$ python3 -q
>>> import numpy as np
>>> from numpy import linalg as LA
>>> np.set_printoptions(precision=3, suppress=True, linewidth=140)
>>> def rnd(a):
...     return np.round(a, 3) + 0
... 
>>> K = np.array([[2, 5, 0, 2, 4, 0, 1, 0],
...     [-1, -2, 5, 3, 5, -5, -4, 2],
...     [0, -3, 4, 2, 5, -4, -2, 5],
...     [5, -2, -1, 0, -3, 3, 1, 5],
...     [3, -3, -5, -4, -3, 1, 2, -5],
...     [-3, -5, 5, -3, 3, 1, 2, 1],
...     [0, -4, 0, -1, 4, -4, 5, 4]])
>>> K[-1] = K[0] + -1 * K[1]
>>> K
array([[ 2,  5,  0,  2,  4,  0,  1,  0],
       [-1, -2,  5,  3,  5, -5, -4,  2],
       [ 0, -3,  4,  2,  5, -4, -2,  5],
       [ 5, -2, -1,  0, -3,  3,  1,  5],
       [ 3, -3, -5, -4, -3,  1,  2, -5],
       [-3, -5,  5, -3,  3,  1,  2,  1],
       [ 3,  7, -5, -1, -1,  5,  5, -2]])
>>> rnd(K @ LA.pinv(K) @ K)
array([[ 2.,  5.,  0.,  2.,  4.,  0.,  1.,  0.],
       [-1., -2.,  5.,  3.,  5., -5., -4.,  2.],
       [ 0., -3.,  4.,  2.,  5., -4., -2.,  5.],
       [ 5., -2., -1.,  0., -3.,  3.,  1.,  5.],
       [ 3., -3., -5., -4., -3.,  1.,  2., -5.],
       [-3., -5.,  5., -3.,  3.,  1.,  2.,  1.],
       [ 3.,  7., -5., -1., -1.,  5.,  5., -2.]])
>>> np.abs(np.diag(LA.qr(K)[1])) > 1e-9
array([ True,  True,  True,  True,  True,  True, False])
>>> r = LA.matrix_rank(K)
>>> r
np.int64(6)
>>> ns = LA.svd(K)[2][r:].T
>>> ns.shape
(8, 2)
>>> rnd(K @ ns)
array([[0., 0.],
       [0., 0.],
       [0., 0.],
       [0., 0.],
       [0., 0.],
       [0., 0.],
       [0., 0.]])
>>> np.allclose(K @ ns, 0)
True
>>> [int(LA.matrix_rank(np.delete(K, i, axis=0))) for i in range(7)]
[6, 6, 5, 5, 5, 5, 6]
>>> [int(LA.matrix_rank(K[:, :j + 1])) for j in range(8)]
[1, 2, 3, 4, 5, 6, 6, 6]
>>> f = np.array([-3, 3])
>>> np.correlate(K[4], K[2], "full")
array([ 15, -21, -31,  17,   4,   8, -31, -67,   0,  32,  -8,  -5, -26,  15,   0])
>>> np.convolve(K[4], f)
array([ -9,  18,   6,  -3,  -3, -12,  -3,  21, -15])
>>> M = np.load("block14.npy")
>>> M
array([[ -60,    2,   -2],
       [  -4, -177,    3],
       [  -3,    1,   98]])
>>> M @ M
array([[ 3598,  -476,   -70],
       [  939, 31324,  -229],
       [ -118,   -85,  9613]])
>>> M.inv()
Traceback (most recent call last):
  File "<python-input-23>", line 1, in <module>
    M.inv()
    ^^^^^
AttributeError: 'numpy.ndarray' object has no attribute 'inv'
>>> np.allclose(M, M.T)
False
>>> (M + M.T) / 2
array([[ -60. ,   -1. ,   -2.5],
       [  -1. , -177. ,    2. ],
       [  -2.5,    2. ,   98. ]])
>>> rnd(np.sort(np.abs(LA.eigvals(M))))
array([ 60.106,  98.049, 176.943])
>>> np.allclose(M @ M.T, M.T @ M)
False
>>> w, vecs = LA.eig(M)
>>> rnd(np.sort(LA.eigvals(M.T)))
array([-176.943,  -60.106,   98.049])
>>> rnd(w)
array([ -60.106, -176.943,   98.049])
>>> rnd(np.sort(LA.eigvals(M @ M)))
array([ 3612.711,  9613.534, 31308.755])
>>> F = np.load("sample18.npy")
>>> F
array([[3., 1., 0., 0., 0., 0., 0.],
       [0., 3., 1., 0., 0., 0., 0.],
       [0., 0., 3., 1., 0., 0., 0.],
       [0., 0., 0., 3., 1., 0., 0.],
       [0., 0., 0., 0., 3., 1., 0.],
       [0., 0., 0., 0., 0., 3., 1.],
       [0., 0., 0., 0., 0., 0., 3.]])
>>> f = np.array([-2, 1, 2])
>>> np.cross(F[2, :3], F[5, :3])
array([0., 0., 0.])
>>> rng = np.random.default_rng(619)
>>> lab = rng.permutation(7)
>>> lab
array([5, 1, 2, 6, 0, 4, 3])
>>> M2 = F[lab][:, lab]
>>> np.diag(M2)
array([3., 3., 3., 3., 3., 3., 3.])
>>> np.allclose(M2, F)
False
>>> M2
array([[3., 0., 0., 1., 0., 0., 0.],
       [0., 3., 1., 0., 0., 0., 0.],
       [0., 0., 3., 0., 0., 0., 1.],
       [0., 0., 0., 3., 0., 0., 0.],
       [0., 1., 0., 0., 3., 0., 0.],
       [1., 0., 0., 0., 0., 3., 0.],
       [0., 0., 0., 0., 0., 1., 3.]])
>>> x0 = np.array([-1, -5, 0, -3, 1, -3, -5])
>>> target = M2 @ x0
>>> target
array([ -6., -15.,  -5.,  -9.,  -2., -10., -18.])
>>> rnd(LA.solve(M2.T, M2[6]))
array([0., 0., 0., 0., 0., 0., 1.])
>>> rnd(LA.solve(M2, target))
array([-1., -5.,  0., -3.,  1., -3., -5.])
